% python3 -q
>>> import numpy as np
>>> np.set_printoptions(precision=1, suppress=True, linewidth=140, legacy="1.25")
>>> feats = np.load("out19.npy")
>>> feats
array([[1, 0, 0, 0, 0, 0, 0],
       [0, 0, 0, 0, 0, 1, 0],
       [0, 0, 0, 0, 0, 0, 1],
       [0, 0, 0, 1, 0, 0, 0],
       [0, 1, 0, 0, 0, 0, 0],
       [0, 0, 0, 0, 1, 0, 0],
       [0, 0, 1, 0, 0, 0, 0]])
>>> # 4 blocks once reordered
>>> x0 = np.array([2, -4, 1, 5, -1, -1, 1])
>>> feats @ np.eye(7)[5]
array([0., 1., 0., 0., 0., 0., 0.])
>>> feats @ (2 * x0)
array([ 4, -2,  2, 10, -8, -2,  2])
>>> feats @ np.ones(7)
array([1., 1., 1., 1., 1., 1., 1.])
>>> feats @ np.ones(7)
array([1., 1., 1., 1., 1., 1., 1.])
>>> np.linalg.matrix_power(feats, 2)
array([[1, 0, 0, 0, 0, 0, 0],
       [0, 0, 0, 0, 1, 0, 0],
       [0, 0, 1, 0, 0, 0, 0],
       [0, 0, 0, 1, 0, 0, 0],
       [0, 0, 0, 0, 0, 1, 0],
       [0, 1, 0, 0, 0, 0, 0],
       [0, 0, 0, 0, 0, 0, 1]])
>>> p = np.eye(7)[6]
>>> for _ in range(5):
...     p = p @ feats
...     print(p.round(1))
... 
[0. 0. 1. 0. 0. 0. 0.]
[0. 0. 0. 0. 0. 0. 1.]
[0. 0. 1. 0. 0. 0. 0.]
[0. 0. 0. 0. 0. 0. 1.]
[0. 0. 1. 0. 0. 0. 0.]
>>> Y = np.linalg.inv(feats)
>>> round(np.linalg.cond(feats), 1)
1.0
>>> feats @ Y
array([[1., 0., 0., 0., 0., 0., 0.],
       [0., 1., 0., 0., 0., 0., 0.],
       [0., 0., 1., 0., 0., 0., 0.],
       [0., 0., 0., 1., 0., 0., 0.],
       [0., 0., 0., 0., 1., 0., 0.],
       [0., 0., 0., 0., 0., 1., 0.],
       [0., 0., 0., 0., 0., 0., 1.]])
